$ ipython --no-banner

In [1]: import numpy as np

In [2]: np.set_printoptions(suppress=True, linewidth=140)

In [3]: rng = np.random.default_rng(69)

In [4]: W0 = rng.normal(size=(15, 3)) + 5 * np.array([3, -2, 2])

In [5]: W0.round(1)
Out[5]: 
array([[ 15.7,  -9.7,  12.7],
       [ 14. , -11.6,  11. ],
       [ 16. , -10.5,   9.9],
       [ 14.7,  -9.5,   9.6],
       [ 15.7,  -9.3,   9.8],
       [ 14.6,  -8.9,  10.5],
       [ 16.7, -10.4,  10.1],
       [ 14.5,  -9.7,  10.6],
       [ 14.8,  -9.3,  10.8],
       [ 15.5, -10.7,   9.1],
       [ 15.2,  -9.9,  10.5],
       [ 15.6, -10.2,  10.6],
       [ 13.6, -11.1,   9.5],
       [ 13.2,  -7.8,  10.8],
       [ 15.6, -10. ,  11. ]])

In [6]: B = np.c_[W0[:, :2] @ np.array([[1, 0], [2, 1]]), np.array([1, -2, -3, 1, 1, 2, -1, 2, 0, 3, -1, 3, -1, 1, -3])]

In [7]: B.round(1)
Out[7]: 
array([[ -3.6,  -9.7,   1. ],
       [ -9.2, -11.6,  -2. ],
       [ -5.1, -10.5,  -3. ],
       [ -4.3,  -9.5,   1. ],
       [ -2.9,  -9.3,   1. ],
       [ -3.2,  -8.9,   2. ],
       [ -4.2, -10.4,  -1. ],
       [ -4.9,  -9.7,   2. ],
       [ -3.7,  -9.3,   0. ],
       [ -5.9, -10.7,   3. ],
       [ -4.6,  -9.9,  -1. ],
       [ -4.8, -10.2,   3. ],
       [ -8.6, -11.1,  -1. ],
       [ -2.5,  -7.8,   1. ],
       [ -4.5, -10. ,  -3. ]])

In [8]: np.round(np.linalg.lstsq(W0, B[:, 0])[0], 1) + 0
Out[8]: array([1., 2., 0.])

In [9]: np.linalg.matrix_rank(B)
Out[9]: np.int64(3)

In [10]: dist = np.linalg.norm(W0[:, None] - W0[None], axis=-1)

In [11]: dist[:5, :5].round(1)
Out[11]: 
array([[0. , 3. , 2.9, 3.3, 2.8],
       [3. , 0. , 2.5, 2.7, 3.1],
       [2.9, 2.5, 0. , 1.7, 1.3],
       [3.3, 2.7, 1.7, 0. , 1.1],
       [2.8, 3.1, 1.3, 1.1, 0. ]])

In [12]: np.linalg.matrix_rank(dist ** 2)
Out[12]: np.int64(5)

In [13]: dist[9].round(1)
Out[13]: array([3.7, 2.6, 1. , 1.6, 1.6, 2.5, 1.6, 2. , 2.3, 0. , 1.6, 1.6, 2. , 4.1, 2.1])

In [14]: dist.shape
Out[14]: (15, 15)

In [15]: np.round(np.linalg.norm(W0, axis=1), 1)
Out[15]: array([22.4, 21.3, 21.6, 19.9, 20.7, 20. , 22.1, 20.5, 20.6, 20.9, 20.9, 21.4, 20. , 18.8, 21.6])

In [16]: dist[9].round(6).argsort(kind="stable")[:4]
Out[16]: array([9, 2, 3, 6])

In [17]: np.unravel_index(dist.round(6).argmax(), dist.shape)
Out[17]: (np.int64(6), np.int64(13))

In [18]: np.round(np.linalg.norm(W0 - W0.mean(axis=0), axis=1), 1)
Out[18]: array([2.3, 2.1, 1.3, 1. , 1.1, 1.1, 1.8, 0.5, 0.7, 1.6, 0.1, 0.6, 2.1, 2.8, 0.8])

In [19]: f, r1 = W0[3], W0[0]

In [20]: round(f @ r1, 1)
Out[20]: np.float64(442.9)

In [21]: p = (f @ r1) / (f @ f) * f

In [22]: p.round(1)
Out[22]: array([ 16.4, -10.6,  10.7])

In [23]: np.round(r1 - p, 1)
Out[23]: array([-0.7,  0.9,  2. ])

In [24]: round((r1 - p) @ f, 1)
Out[24]: np.float64(0.0)

In [25]: round(np.linalg.norm(f + r1) ** 2 + np.linalg.norm(f - r1) ** 2, 1)
Out[25]: np.float64(1792.9)

In [26]: Ac = W0 - W0.mean(axis=0)

In [27]: evecs = np.linalg.svd(Ac)[2][:1]

In [28]: B = Ac - Ac @ evecs.T @ evecs

In [29]: np.round(np.linalg.norm(B) / np.linalg.norm(Ac), 1)
Out[29]: np.float64(0.7)

In [30]: np.linalg.norm(B, axis=1).round(6).argmax()
Out[30]: np.int64(0)

In [31]: Ac = W0 - W0.mean(axis=0)

In [32]: U, s, VT = np.linalg.svd(Ac, full_matrices=False)

In [33]: round(float((s ** 2).sum() ** 2 / (s ** 4).sum()), 1)
Out[33]: 2.8

In [34]: np.round(Ac.mean(axis=0), 1) + 0
Out[34]: array([0., 0., 0.])

In [35]: np.round(s ** 2 / (s ** 2).sum(), 1)
Out[35]: array([0.4, 0.3, 0.2])

In [36]: np.linalg.matrix_rank(Ac)
Out[36]: np.int64(3)

In [37]: np.abs(U[:, 0]).argmax()
Out[37]: np.int64(13)

In [38]: Q, _ = np.linalg.qr(np.array([[-0.9, -2.9], [0.7, -0.6]]))

In [39]: M = Q[:, :2]

In [40]: M.round(1)
Out[40]: 
array([[-0.8,  0.6],
       [ 0.6,  0.8]])

In [41]: cov = M.T @ M

In [42]: np.round(np.trace(cov), 1), np.round((M ** 2).sum(), 1)
Out[42]: (np.float64(2.0), np.float64(2.0))

In [43]: np.round(np.diag(cov), 1)
Out[43]: array([1., 1.])

In [44]: np.linalg.matrix_rank(cov)
Out[44]: np.int64(2)

In [45]: np.round(np.linalg.svd(M, compute_uv=False) ** 2, 1)
Out[45]: array([1., 1.])

In [46]: np.round(np.linalg.eigvalsh(cov)[::-1], 1)
Out[46]: array([1., 1.])

In [47]: cov.round(1) + 0
Out[47]: 
array([[1., 0.],
       [0., 1.]])
